$ python -q
>>> import numpy as np
>>> import numpy.linalg as la
>>> np.set_printoptions(precision=2, suppress=True, linewidth=160, legacy="1.25")
>>> rnd = lambda a: np.round(a, 2) + 0
>>> mat = np.load("a.npy")
>>> print(mat)
[[-0.15  0.62 -2.78]
 [ 0.22 -0.22 -1.5 ]
 [ 0.25 -0.3  -1.3 ]
 [-0.65  0.78  3.38]
 [-0.07 -0.4   4.28]]
>>> r = la.matrix_rank(mat)
>>> print(r)
2
>>> N = la.svd(mat)[2][r:].T
>>> print([int(la.matrix_rank(mat[:i])) for i in range(1, len(mat) + 1)])
[1, 2, 2, 2, 2]
>>> print(rnd(N[:, 0] / N[np.abs(N[:, 0]).round(6).argmax(), 0]))
[1.   0.54 0.07]
>>> print([int(la.matrix_rank(np.delete(mat, i, axis=0))) for i in range(5)])
[2, 2, 2, 2, 2]
>>> print([int(la.matrix_rank(mat[:, :j + 1])) for j in range(3)])
[1, 2, 2]
>>> print(la.matrix_rank(mat.T @ mat), la.matrix_rank(mat @ mat.T))
2 2
>>> Uu, sig, VT = la.svd(mat)
>>> print(rnd(sig))
[6.45 1.29 0.  ]
>>> print(np.argmax(sig[:-1] / (sig[1:] + 1e-6)) + 1)
2
>>> other = Uu[:, :2] @ np.diag(sig[:2]) @ VT[:2]
>>> print(rnd(la.norm(mat - other, 2)), rnd(sig[2]))
0.0 0.0
>>> print(la.matrix_rank(mat, rtol=0.05))
2
>>> print(rnd(other))
[[-0.15  0.62 -2.78]
 [ 0.22 -0.22 -1.5 ]
 [ 0.25 -0.3  -1.3 ]
 [-0.65  0.78  3.38]
 [-0.07 -0.4   4.28]]
>>> print(la.lstsq(mat[:-1].T, mat[-1])[2])
2
>>> print(np.allclose(mat[:-1].T @ la.lstsq(mat[:-1].T, mat[-1])[0], mat[-1]))
True
>>> print(rnd(np.trace(la.pinv(mat) @ mat)))
2.0
>>> print(np.abs(np.diag(la.qr(mat)[1])) > 1e-9)
[ True  True False]
>>> rng = np.random.default_rng(67)
>>> other = mat + rng.integers(-2, 3, (5, 2)) @ rng.integers(-2, 3, (2, 3))
>>> print(rnd(other))
[[ 0.85  0.62 -0.78]
 [ 2.22  3.78  0.5 ]
 [ 0.25 -0.3  -1.3 ]
 [ 1.35  2.78  6.38]
 [ 0.93 -0.4   6.28]]
>>> print(rnd(la.svd(other - mat, compute_uv=False)))
[6.66 2.57 0.  ]
>>> print(other - mat)
[[1. 0. 2.]
 [2. 4. 2.]
 [0. 0. 0.]
 [2. 2. 3.]
 [1. 0. 2.]]
>>> Uu, sig, VT = la.svd(mat)
>>> evecs = VT[:(sig > 1e-8).sum()]
>>> x0 = mat[2] + 2 * mat[1] + rng.integers(2) * np.eye(3)[1]
>>> print(x0)
[ 0.69 -0.74 -4.3 ]
>>> print(la.matrix_rank(np.vstack([mat, x0])))
2
